$ ipython --no-banner

In [1]: import numpy as np

In [2]: np.set_printoptions(precision=2, suppress=True, linewidth=160)

In [3]: K = np.load("run5.npy")

In [4]: print(K)
[[14.  0.  6. -6. -6.  9. -3.  0.  9.  3. -3.]
 [ 0.  5.  0.  0.  0.  0.  0.  0.  0.  0.  0.]
 [ 6.  0.  9. -4. -4.  6. -2.  0.  6.  2. -2.]
 [-6.  0. -4.  9.  4. -6.  2.  0. -6. -2.  2.]
 [-6.  0. -4.  4.  9. -6.  2.  0. -6. -2.  2.]
 [ 9.  0.  6. -6. -6. 14. -3.  0.  9.  3. -3.]
 [-3.  0. -2.  2.  2. -3.  6.  0. -3. -1.  1.]
 [ 0.  0.  0.  0.  0.  0.  0.  5.  0.  0.  0.]
 [ 9.  0.  6. -6. -6.  9. -3.  0. 14.  3. -3.]
 [ 3.  0.  2. -2. -2.  3. -1.  0.  3.  6. -1.]
 [-3.  0. -2.  2.  2. -3.  1.  0. -3. -1.  6.]]

In [5]: print(np.linalg.norm(K, axis=0))
[22.2   5.   15.26 15.26 15.26 22.2   8.77  5.   22.2   8.77  8.77]

In [6]: print(np.linalg.norm(K, axis=1))
[22.2   5.   15.26 15.26 15.26 22.2   8.77  5.   22.2   8.77  8.77]

In [7]: print(round(np.linalg.norm(K, 2), 2))
47.0

In [8]: print(round(np.linalg.norm(K) ** 2 / np.linalg.norm(K, 2) ** 2, 2))
1.11

In [9]: print(round(np.linalg.norm(K, 1), 2), round(float(np.linalg.norm(K, np.inf)), 2))
59.0 59.0

In [10]: O, R = np.linalg.qr(K)

In [11]: print(np.round(np.trace(O @ O.T), 2))
11.0

In [12]: print(np.allclose(R.T @ R, K.T @ K))
True

In [13]: print(O.shape, R.shape)
(11, 11) (11, 11)

In [14]: print(np.flatnonzero(np.linalg.matrix_power((K != 0) + (K.T != 0) + np.eye(11), 11)[10]))
[ 0  2  3  4  5  6  8  9 10]

In [15]: print(K @ K)
[[ 493.    0.  312. -312. -312.  468. -156.    0.  468.  156. -156.]
 [   0.   25.    0.    0.    0.    0.    0.    0.    0.    0.    0.]
 [ 312.    0.  233. -208. -208.  312. -104.    0.  312.  104. -104.]
 [-312.    0. -208.  233.  208. -312.  104.    0. -312. -104.  104.]
 [-312.    0. -208.  208.  233. -312.  104.    0. -312. -104.  104.]
 [ 468.    0.  312. -312. -312.  493. -156.    0.  468.  156. -156.]
 [-156.    0. -104.  104.  104. -156.   77.    0. -156.  -52.   52.]
 [   0.    0.    0.    0.    0.    0.    0.   25.    0.    0.    0.]
 [ 468.    0.  312. -312. -312.  468. -156.    0.  493.  156. -156.]
 [ 156.    0.  104. -104. -104.  156.  -52.    0.  156.   77.  -52.]
 [-156.    0. -104.  104.  104. -156.   52.    0. -156.  -52.   77.]]

In [16]: x = np.array([-2, 1, 0, -1, 2, 2, 1, 1, -2, 2, -2])

In [17]: y = K @ x

In [18]: beta, lr = np.zeros(11), 1 / np.linalg.norm(K, 2) ** 2

In [19]: for i in range(200):
    ...:     beta -= lr * K.T @ (K @ beta - y)
    ...:     if i % 50 == 0: print(i, round(np.linalg.norm(K @ beta - y), 2))
    ...: 
0 25.88
50 14.65
100 8.29
150 4.69

In [20]: print(beta)
[-1.83  0.9  -0.02 -0.87  1.82  1.76  0.91  0.9  -1.83  1.78 -1.78]

In [21]: evals, evecs = np.linalg.eigh(K)

In [22]: print(np.linalg.eigvalsh(K @ K))
[  25.   25.   25.   25.   25.   25.   25.   25.   25.   25. 2209.]

In [23]: print(evals)
[ 5.  5.  5.  5.  5.  5.  5.  5.  5.  5. 47.]

In [24]: print(np.linalg.eigvalsh(K + 4 * np.eye(11)))
[ 9.  9.  9.  9.  9.  9.  9.  9.  9.  9. 51.]

In [25]: print(np.linalg.svd(K, compute_uv=False))
[47.  5.  5.  5.  5.  5.  5.  5.  5.  5.  5.]

In [26]: print(np.round(evecs.T @ K @ evecs, 2) + 0)
[[ 5.  0.  0.  0.  0.  0.  0.  0.  0.  0.  0.]
 [ 0.  5.  0.  0.  0.  0.  0.  0.  0.  0.  0.]
 [ 0.  0.  5.  0.  0.  0.  0.  0.  0.  0.  0.]
 [ 0.  0.  0.  5.  0.  0.  0.  0.  0.  0.  0.]
 [ 0.  0.  0.  0.  5.  0.  0.  0.  0.  0.  0.]
 [ 0.  0.  0.  0.  0.  5.  0.  0.  0.  0.  0.]
 [ 0.  0.  0.  0.  0.  0.  5.  0.  0.  0.  0.]
 [ 0.  0.  0.  0.  0.  0.  0.  5.  0.  0.  0.]
 [ 0.  0.  0.  0.  0.  0.  0.  0.  5.  0.  0.]
 [ 0.  0.  0.  0.  0.  0.  0.  0.  0.  5.  0.]
 [ 0.  0.  0.  0.  0.  0.  0.  0.  0.  0. 47.]]

In [27]: print(np.abs(evecs[:, -1]).round(6).argmax())
0

In [28]: arr = np.load("layer17.npy")

In [29]: print(arr)
[[-3  3 -9  9]
 [-3  2 -9  6]
 [-9  9 -6  6]
 [-9  6 -6  4]]

In [30]: x = np.array([0, -4, 1, 0])

In [31]: h = np.maximum(arr @ x, 0)

In [32]: print(np.maximum(arr @ x, 0) - np.maximum(-arr @ x, 0))
[-21 -17 -42 -30]

In [33]: print(arr * (h > 1e-9)[:, None])
[[0 0 0 0]
 [0 0 0 0]
 [0 0 0 0]
 [0 0 0 0]]

In [34]: print(np.flatnonzero(h > 1e-9))
[]

In [35]: hat = np.triu(np.array([[2, 3, 4, 2], [2, 1, 1, 2], [2, 3, 0, 0], [0, 2, 3, 1]]), 1) + np.eye(4)

In [36]: Y = hat @ arr @ np.linalg.inv(hat)

In [37]: print(np.poly(Y))
[  1.   3.  62. -63. 441.]

In [38]: print(np.trace(Y), np.trace(arr))
-3.0 -3

In [39]: print(Y)
[[ -66.  255.  -63. -319.]
 [ -30.  113.  -20. -146.]
 [  -9.   36.   -6.  -48.]
 [  -9.   33.   -3.  -44.]]

In [40]: def softmax(z):
    ...:     e = np.exp(z - z.max(axis=-1, keepdims=True))
    ...:     return e / e.sum(axis=-1, keepdims=True)
    ...: 

In [41]: print(np.round(softmax(10 * arr[2]), 2) + 0)
[0. 1. 0. 0.]

In [42]: print(np.round(softmax(arr[2] + 5), 2) + 0)
[0.   0.95 0.   0.05]

In [43]: S = arr @ arr.T / np.sqrt(4)

In [44]: print(softmax(S).round(6).argmax(axis=1))
[0 0 2 2]

In [45]: print(np.round(softmax(S), 2) + 0)
[[1. 0. 0. 0.]
 [1. 0. 0. 0.]
 [0. 0. 1. 0.]
 [0. 0. 1. 0.]]

In [46]: print(softmax(S)[2] @ arr)
[-9.  9. -6.  6.]

In [47]: print(np.round(softmax(S + np.triu(np.full(S.shape, -np.inf), 1)), 2) + 0)
[[1. 0. 0. 0.]
 [1. 0. 0. 0.]
 [0. 0. 1. 0.]
 [0. 0. 1. 0.]]

In [48]: print(round(np.linalg.eigvals(arr).sum().real, 2))
-3.0

In [49]: print(round(float(np.linalg.det(arr.T)), 2))
441.0

In [50]: print(np.poly(arr))
[  1.   3.  62. -63. 441.]

In [51]: print(np.kron(np.eye(2, dtype=int), arr))
[[-3  3 -9  9  0  0  0  0]
 [-3  2 -9  6  0  0  0  0]
 [-9  9 -6  6  0  0  0  0]
 [-9  6 -6  4  0  0  0  0]
 [ 0  0  0  0 -3  3 -9  9]
 [ 0  0  0  0 -3  2 -9  6]
 [ 0  0  0  0 -9  9 -6  6]
 [ 0  0  0  0 -9  6 -6  4]]

In [52]: print(np.einsum("ii->", arr))
-3

In [53]: A = np.loadtxt("a.csv", delimiter=",")

In [54]: print(A)
[[ 1.  2. -2.  0. -1.  2.  2.  1.  0.]
 [ 2.  8. -4. -4. -4.  4.  8.  6.  0.]
 [-2. -4.  4.  0.  2. -4. -4. -2.  0.]
 [ 0. -4.  0.  4.  2.  0. -4. -4.  0.]
 [-1. -4.  2.  2.  2. -2. -4. -3.  0.]
 [ 2.  4. -4.  0. -2.  4.  4.  2.  0.]
 [ 2.  8. -4. -4. -4.  4.  8.  6.  0.]
 [ 1.  6. -2. -4. -3.  2.  6.  5.  0.]
 [ 0.  0.  0.  0.  0.  0.  0.  0.  0.]]

In [55]: # 2 blocks once reordered

In [56]: print(A.sum(axis=1))
[  5.  16. -10.  -6.  -8.  10.  16.  11.   0.]

In [57]: print(np.abs(A).max())
8.0

In [58]: print(round(np.linalg.norm(A), 2))
29.87

In [59]: print(np.count_nonzero(A))
58

In [60]: print(A - A[0])
[[ 0.  0.  0.  0.  0.  0.  0.  0.  0.]
 [ 1.  6. -2. -4. -3.  2.  6.  5.  0.]
 [-3. -6.  6.  0.  3. -6. -6. -3.  0.]
 [-1. -6.  2.  4.  3. -2. -6. -5.  0.]
 [-2. -6.  4.  2.  3. -4. -6. -4.  0.]
 [ 1.  2. -2.  0. -1.  2.  2.  1.  0.]
 [ 1.  6. -2. -4. -3.  2.  6.  5.  0.]
 [ 0.  4.  0. -4. -2.  0.  4.  4.  0.]
 [-1. -2.  2.  0.  1. -2. -2. -1.  0.]]

In [61]: print(A.shape)
(9, 9)

In [62]: print(np.unravel_index(np.abs(A).argmax(), A.shape))
(np.int64(1), np.int64(1))

In [63]: print(arr.ravel(order="F"))
[-3 -3 -9 -9  3  2  9  6 -9 -9 -6 -6  9  6  6  4]

In [64]: print(arr.reshape(-1, 2))
[[-3  3]
 [-9  9]
 [-3  2]
 [-9  6]
 [-9  9]
 [-6  6]
 [-9  6]
 [-6  4]]

In [65]: t3 = arr.reshape(4, 2, -1)

In [66]: print(t3[:, 0])
[[-3  3]
 [-3  2]
 [-9  9]
 [-9  6]]

In [67]: print(np.swapaxes(t3, 1, 2)[0])
[[-3 -9]
 [ 3  9]]

In [68]: print(t3.transpose(1, 0, 2))
[[[-3  3]
  [-3  2]
  [-9  9]
  [-9  6]]

 [[-9  9]
  [-9  6]
  [-6  6]
  [-6  4]]]

In [69]: print(np.einsum("ihd,jhd->hij", t3, t3).shape)
(2, 4, 4)

In [70]: m1 = np.loadtxt("x.csv", delimiter=",")

In [71]: print(m1)
[[ 1.  0.  0.  0.  0.  0.  0.  0.  0.  0.  0.  0.  0.  0.]
 [ 0.  1.  0.  0.  0.  0.  0.  0.  0.  0.  0.  0.  0.  0.]
 [ 0.  0.  0.  0.  0.  0.  0.  0.  0.  0.  0.  0.  1.  0.]
 [ 0.  0.  0.  1.  0.  0.  0.  0.  0.  0.  0.  0.  0.  0.]
 [ 0.  0.  0.  0.  1.  0.  0.  0.  0.  0.  0.  0.  0.  0.]
 [ 0.  0.  0.  0.  0.  1.  0.  0.  0.  0.  0.  0.  0.  0.]
 [ 0.  0.  0.  0.  0.  0.  1.  0.  0.  0.  0.  0.  0.  0.]
 [ 0.  0.  0.  0.  0.  0.  0.  1.  0.  0.  0.  0.  0.  0.]
 [ 0.  0.  0.  0.  0.  0.  0.  0.  1.  0.  0.  0.  0.  0.]
 [ 0.  0.  0.  0.  0.  0.  0.  0.  0.  1.  0.  0.  0.  0.]
 [ 0.  0.  0.  0.  0.  0.  0.  0.  0.  0.  1.  0.  0.  0.]
 [ 0.  0.  0.  0.  0.  0.  0.  0.  0.  0.  0.  1.  0.  0.]
 [ 0.  0. -1.  0.  0.  0.  0.  0.  0.  0.  0.  0.  0.  0.]
 [ 0.  0.  0.  0.  0.  0.  0.  0.  0.  0.  0.  0.  0.  1.]]

In [72]: # orthonormal columns

In [73]: print(m1[:, 10] @ m1[:, 5])
0.0

In [74]: print(np.linalg.norm(m1, axis=0))
[1. 1. 1. 1. 1. 1. 1. 1. 1. 1. 1. 1. 1. 1.]
